>>> import numpy as np
>>> np.set_printoptions(suppress=True, linewidth=120)
>>> data = np.minimum.outer(np.arange(1, 4), np.arange(1, 4)) * -3
>>> data
array([[-3, -3, -3],
       [-3, -6, -6],
       [-3, -6, -9]])
>>> # symmetric, so the eigenvalues are real
>>> np.round(np.linalg.eigvals(data), 3)
array([-15.147,  -1.929,  -0.924])
>>> np.round(np.linalg.det(data[::-1]), 3)
np.float64(27.0)
>>> round(float(np.linalg.det(data.T)), 3)
-27.0
>>> np.kron(np.eye(2, dtype=int), data)
array([[-3, -3, -3,  0,  0,  0],
       [-3, -6, -6,  0,  0,  0],
       [-3, -6, -9,  0,  0,  0],
       [ 0,  0,  0, -3, -3, -3],
       [ 0,  0,  0, -3, -6, -6],
       [ 0,  0,  0, -3, -6, -9]])
>>> np.einsum("ii->", data)
np.int64(-18)
>>> np.einsum("ij,ji->", data, data)
np.int64(234)
>>> J = np.loadtxt("block0.csv", delimiter=",")
>>> J.round(3) + 0
array([[ 0.   , -0.527,  1.398, -0.262,  0.856, -0.256, -0.514,  0.302,  0.739],
       [ 0.   ,  0.527,  0.281, -0.761,  0.087,  1.028, -1.11 , -0.407, -0.777],
       [-0.805,  0.05 , -0.45 , -0.088, -0.139,  0.136, -0.534,  1.678,  0.006],
       [-0.671, -1.389,  0.018,  0.597, -0.318, -0.214, -0.598, -0.441, -0.752],
       [ 0.872,  0.231, -0.507,  0.   ,  0.605, -1.25 , -0.764,  0.186, -0.619],
       [ 0.939, -0.804, -0.551, -0.585, -0.81 ,  0.255, -0.572,  0.023,  0.881],
       [ 0.805, -0.471, -0.266,  0.889,  0.906,  1.086,  0.186,  0.422, -0.235],
       [-0.402,  0.631, -0.399,  1.046,  0.163,  0.071, -0.929, -0.556,  0.991],
       [ 0.671,  0.441,  0.987,  0.872, -1.126, -0.042, -0.226,  0.458, -0.297]])
>>> rng = np.random.default_rng(9207)
>>> lab = rng.permutation(9)
>>> Y = J[:, lab] * rng.choice([-1, 1], 9)
>>> Y.round(3) + 0
array([[-0.856,  0.527,  0.262,  0.   , -0.514, -1.398,  0.739,  0.256,  0.302],
       [-0.087, -0.527,  0.761,  0.   , -1.11 , -0.281, -0.777, -1.028, -0.407],
       [ 0.139, -0.05 ,  0.088,  0.805, -0.534,  0.45 ,  0.006, -0.136,  1.678],
       [ 0.318,  1.389, -0.597,  0.671, -0.598, -0.018, -0.752,  0.214, -0.441],
       [-0.605, -0.231,  0.   , -0.872, -0.764,  0.507, -0.619,  1.25 ,  0.186],
       [ 0.81 ,  0.804,  0.585, -0.939, -0.572,  0.551,  0.881, -0.255,  0.023],
       [-0.906,  0.471, -0.889, -0.805,  0.186,  0.266, -0.235, -1.086,  0.422],
       [-0.163, -0.631, -1.046,  0.402, -0.929,  0.399,  0.991, -0.071, -0.556],
       [ 1.126, -0.441, -0.872, -0.671, -0.226, -0.987, -0.297,  0.042,  0.458]])
>>> Uu, _, VT = np.linalg.svd(J.T @ Y)
>>> np.round(Uu @ VT, 3) + 0
array([[ 0.,  0.,  0., -1.,  0.,  0.,  0.,  0.,  0.],
       [ 0., -1.,  0.,  0.,  0.,  0.,  0.,  0.,  0.],
       [ 0.,  0.,  0.,  0.,  0., -1.,  0.,  0.,  0.],
       [ 0.,  0., -1.,  0.,  0.,  0.,  0.,  0.,  0.],
       [-1.,  0.,  0.,  0.,  0.,  0.,  0.,  0.,  0.],
       [ 0.,  0.,  0.,  0.,  0.,  0.,  0., -1.,  0.],
       [ 0.,  0.,  0.,  0.,  1.,  0.,  0.,  0.,  0.],
       [ 0.,  0.,  0.,  0.,  0.,  0.,  0.,  0.,  1.],
       [ 0.,  0.,  0.,  0.,  0.,  0.,  1.,  0.,  0.]])
>>> np.round(np.linalg.lstsq(J, Y)[0], 3) + 0
array([[ 0.,  0.,  0., -1.,  0.,  0.,  0.,  0.,  0.],
       [ 0., -1.,  0.,  0.,  0.,  0.,  0.,  0.,  0.],
       [ 0.,  0.,  0.,  0.,  0., -1.,  0.,  0.,  0.],
       [ 0.,  0., -1.,  0.,  0.,  0.,  0.,  0.,  0.],
       [-1.,  0.,  0.,  0.,  0.,  0.,  0.,  0.,  0.],
       [ 0.,  0.,  0.,  0.,  0.,  0.,  0., -1.,  0.],
       [ 0.,  0.,  0.,  0.,  1.,  0.,  0.,  0.,  0.],
       [ 0.,  0.,  0.,  0.,  0.,  0.,  0.,  0.,  1.],
       [ 0.,  0.,  0.,  0.,  0.,  0.,  1.,  0.,  0.]])
